% ipython --no-banner

In [1]: import numpy as np

In [2]: from numpy import linalg as LA

In [3]: np.set_printoptions(precision=2, suppress=True, linewidth=120)

In [4]: def tidy(a):
   ...:     return np.round(a, 2) + 0
   ...: 

In [5]: M = np.loadtxt("w.csv", delimiter=",")

In [6]: tidy(M)
Out[6]: 
array([[ 0.09, -0.39, -0.13, -0.91],
       [-0.39,  0.83, -0.06, -0.39],
       [-0.13, -0.06,  0.98, -0.13],
       [-0.91, -0.39, -0.13,  0.09]])

In [7]: x = np.array([-2, 1, 3, 1])

In [8]: 4 - LA.matrix_rank(M - np.eye(4), tol=1e-8)
Out[8]: np.int64(3)

In [9]: tidy(np.abs(LA.eigvals(M)))
Out[9]: array([1., 1., 1., 1.])

In [10]: tidy(LA.inv(M))
Out[10]: 
array([[ 0.09, -0.39, -0.13, -0.91],
       [-0.39,  0.83, -0.06, -0.39],
       [-0.13, -0.06,  0.98, -0.13],
       [-0.91, -0.39, -0.13,  0.09]])

In [11]: x = np.array([-5, 2, 6, -8])

In [12]: y = M @ x

In [13]: b, lr = np.zeros(4), 1 / LA.norm(M, 2) ** 2

In [14]: for i in range(250):
    ...:     b -= lr * M.T @ (M @ b - y)
    ...:     if i % 50 == 0: print(i, round(LA.norm(M @ b - y), 2))
    ...: 
0 0.0
50 0.0
100 0.0
150 0.0
200 0.0

In [15]: b
Out[15]: array([-5.,  2.,  6., -8.])

In [16]: tidy(LA.cond(M))
Out[16]: np.float64(1.0)

In [17]: ev, vecs = LA.eigh(M)

In [18]: tidy(ev.sum()), np.trace(M)
Out[18]: (np.float64(2.0), np.float64(2.0))

In [19]: tidy(vecs.T @ M @ vecs)
Out[19]: 
array([[-1.,  0.,  0.,  0.],
       [ 0.,  1.,  0.,  0.],
       [ 0.,  0.,  1.,  0.],
       [ 0.,  0.,  0.,  1.]])

In [20]: np.unique(ev.round(6) + 0, return_counts=True)[1]
Out[20]: array([1, 3])

In [21]: tidy(vecs @ np.diag(ev) @ vecs.T)
Out[21]: 
array([[ 0.09, -0.39, -0.13, -0.91],
       [-0.39,  0.83, -0.06, -0.39],
       [-0.13, -0.06,  0.98, -0.13],
       [-0.91, -0.39, -0.13,  0.09]])

In [22]: tidy(ev)
Out[22]: array([-1.,  1.,  1.,  1.])
